$ python -q
>>> import numpy as np
>>> np.set_printoptions(suppress=True, linewidth=160)
>>> def rd(a):
...     return np.round(a, 1) + 0
... 
>>> mat = np.load("test14.npy")
>>> mat
array([[ 1.,  6.,  2.,  6.,  6.,  6.,  0.,  6.,  2.,  2.,  6.,  4.,  0.],
       [ 6.,  6.,  3.,  9.,  9.,  9.,  0.,  9.,  3.,  3.,  9.,  6.,  0.],
       [ 2.,  3., -2.,  3.,  3.,  3.,  0.,  3.,  1.,  1.,  3.,  2.,  0.],
       [ 6.,  9.,  3.,  6.,  9.,  9.,  0.,  9.,  3.,  3.,  9.,  6.,  0.],
       [ 6.,  9.,  3.,  9.,  6.,  9.,  0.,  9.,  3.,  3.,  9.,  6.,  0.],
       [ 6.,  9.,  3.,  9.,  9.,  6.,  0.,  9.,  3.,  3.,  9.,  6.,  0.],
       [ 0.,  0.,  0.,  0.,  0.,  0., -3.,  0.,  0.,  0.,  0.,  0.,  0.],
       [ 6.,  9.,  3.,  9.,  9.,  9.,  0.,  6.,  3.,  3.,  9.,  6.,  0.],
       [ 2.,  3.,  1.,  3.,  3.,  3.,  0.,  3., -2.,  1.,  3.,  2.,  0.],
       [ 2.,  3.,  1.,  3.,  3.,  3.,  0.,  3.,  1., -2.,  3.,  2.,  0.],
       [ 6.,  9.,  3.,  9.,  9.,  9.,  0.,  9.,  3.,  3.,  6.,  6.,  0.],
       [ 4.,  6.,  2.,  6.,  6.,  6.,  0.,  6.,  2.,  2.,  6.,  1.,  0.],
       [ 0.,  0.,  0.,  0.,  0.,  0.,  0.,  0.,  0.,  0.,  0.,  0., -3.]])
>>> rd(np.sort(np.linalg.eigvals(mat).real))
array([-3., -3., -3., -3., -3., -3., -3., -3., -3., -3., -3., -3., 62.])
>>> np.flatnonzero(np.linalg.matrix_power((mat != 0) + (mat.T != 0) + np.eye(13), 13)[4])
array([ 0,  1,  2,  3,  4,  5,  7,  8,  9, 10, 11])
>>> mat[0] @ mat[7]
np.float64(354.0)
>>> rd(np.linalg.norm(mat, axis=1))
array([15.7, 23.2,  8.2, 23.2, 23.2, 23.2,  3. , 23.2,  8.2,  8.2, 23.2, 15.7,  3. ])
>>> rd(np.linalg.norm(mat, 2))
np.float64(62.0)
>>> np.argsort(-np.linalg.norm(mat, axis=0).round(6), kind="stable")[:3]
array([1, 3, 4])
>>> np.linalg.matrix_rank(mat, rtol=0.1)
np.int64(1)
>>> M2 = mat / np.sqrt((mat ** 2).mean(axis=1, keepdims=True))
>>> rd(np.linalg.norm(M2, axis=1))
array([3.6, 3.6, 3.6, 3.6, 3.6, 3.6, 3.6, 3.6, 3.6, 3.6, 3.6, 3.6, 3.6])
>>> np.linalg.matrix_rank(M2) == np.linalg.matrix_rank(mat)
np.True_
>>> rd(M2[7])
array([0.9, 1.4, 0.5, 1.4, 1.4, 1.4, 0. , 0.9, 0.5, 0.5, 1.4, 0.9, 0. ])
